$ python -q
>>> import numpy as np
>>> from numpy import linalg as LA
>>> np.set_printoptions(precision=2, suppress=True, linewidth=140)
>>> E = np.array([[0.0, 1.0, 1.0, 1.0, 1.0, 1.0],
...     [1.0, 0.0, 1.0, 1.0, 1.0, 1.0],
...     [1.0, 1.0, 0.0, 1.0, 1.0, 1.0],
...     [1.0, 1.0, 1.0, 0.0, 1.0, 1.0],
...     [1.0, 1.0, 1.0, 1.0, 0.0, 1.0],
...     [1.0, 1.0, 1.0, 1.0, 1.0, 0.0]])
>>> E
array([[0., 1., 1., 1., 1., 1.],
       [1., 0., 1., 1., 1., 1.],
       [1., 1., 0., 1., 1., 1.],
       [1., 1., 1., 0., 1., 1.],
       [1., 1., 1., 1., 0., 1.],
       [1., 1., 1., 1., 1., 0.]])
>>> other = LA.invert(E)
Traceback (most recent call last):
  File "<python-input-5>", line 1, in <module>
    other = LA.invert(E)
            ^^^^^^^^^
AttributeError: module 'numpy.linalg' has no attribute 'invert'
>>> other = LA.inv(E)
>>> np.allclose(other, E.T)
False
>>> (np.abs(other) > 1e-9).astype(int)
array([[1, 1, 1, 1, 1, 1],
       [1, 1, 1, 1, 1, 1],
       [1, 1, 1, 1, 1, 1],
       [1, 1, 1, 1, 1, 1],
       [1, 1, 1, 1, 1, 1],
       [1, 1, 1, 1, 1, 1]])
>>> round(float(LA.slogdet(E)[0]), 2)
-1.0
>>> other
array([[-0.8,  0.2,  0.2,  0.2,  0.2,  0.2],
       [ 0.2, -0.8,  0.2,  0.2,  0.2,  0.2],
       [ 0.2,  0.2, -0.8,  0.2,  0.2,  0.2],
       [ 0.2,  0.2,  0.2, -0.8,  0.2,  0.2],
       [ 0.2,  0.2,  0.2,  0.2, -0.8,  0.2],
       [ 0.2,  0.2,  0.2,  0.2,  0.2, -0.8]])
>>> np.round(E @ other, 2) + 0
array([[1., 0., 0., 0., 0., 0.],
       [0., 1., 0., 0., 0., 0.],
       [0., 0., 1., 0., 0., 0.],
       [0., 0., 0., 1., 0., 0.],
       [0., 0., 0., 0., 1., 0.],
       [0., 0., 0., 0., 0., 1.]])
>>> round(LA.cond(E), 2)
np.float64(5.0)
>>> rng = np.random.default_rng(70495)
>>> labels = rng.permutation(6)
>>> labels
array([4, 2, 1, 0, 3, 5])
>>> other = E[labels][:, labels]
>>> round(float(LA.det(other)), 2), round(float(LA.det(E[labels])), 2)
(-5.0, 5.0)
>>> np.sort(np.abs(LA.eigvals(other)))
array([1., 1., 1., 1., 1., 5.])
>>> [round(float(LA.det(E[:i, :i])), 2) + 0 for i in range(1, 7)]
[0.0, -1.0, 2.0, -3.0, 4.0, -5.0]
>>> E.sum(axis=0)
array([5., 5., 5., 5., 5., 5.])
>>> np.argwhere(np.triu(E))
array([[0, 1],
       [0, 2],
       [0, 3],
       [0, 4],
       [0, 5],
       [1, 2],
       [1, 3],
       [1, 4],
       [1, 5],
       [2, 3],
       [2, 4],
       [2, 5],
       [3, 4],
       [3, 5],
       [4, 5]])
>>> Lm = np.diag(E.sum(axis=1)) - E
>>> Lm
array([[ 5., -1., -1., -1., -1., -1.],
       [-1.,  5., -1., -1., -1., -1.],
       [-1., -1.,  5., -1., -1., -1.],
       [-1., -1., -1.,  5., -1., -1.],
       [-1., -1., -1., -1.,  5., -1.],
       [-1., -1., -1., -1., -1.,  5.]])
>>> round(LA.det(Lm[1:, 1:]))
1296
>>> LA.matrix_rank(Lm)
np.int64(5)
>>> data = np.array([[0, -2, -1, 1, -1], [-2, 2, -1, -1, 1], [2, -2, 1, -1, -2]])
>>> data
array([[ 0, -2, -1,  1, -1],
       [-2,  2, -1, -1,  1],
       [ 2, -2,  1, -1, -2]])
>>> other = data / np.sqrt((data ** 2).mean(axis=1, keepdims=True))
>>> LA.matrix_rank(other) == LA.matrix_rank(data)
np.True_
>>> t3 = np.stack([data, 5 * data, data[::-1]])
>>> LA.norm(t3, axis=(1, 2))
array([ 5.66, 28.28,  5.66])
>>> np.einsum("bij,cij->bc", t3, t3)
array([[ 32, 160,  19],
       [160, 800,  95],
       [ 19,  95,  32]])
>>> t3.sum(axis=0)
array([[  2, -14,  -5,   5,  -8],
       [-14,  14,  -7,  -7,   7],
       [ 12, -14,   5,  -5, -13]])
>>> (t3 @ data.T).shape
(3, 3, 3)
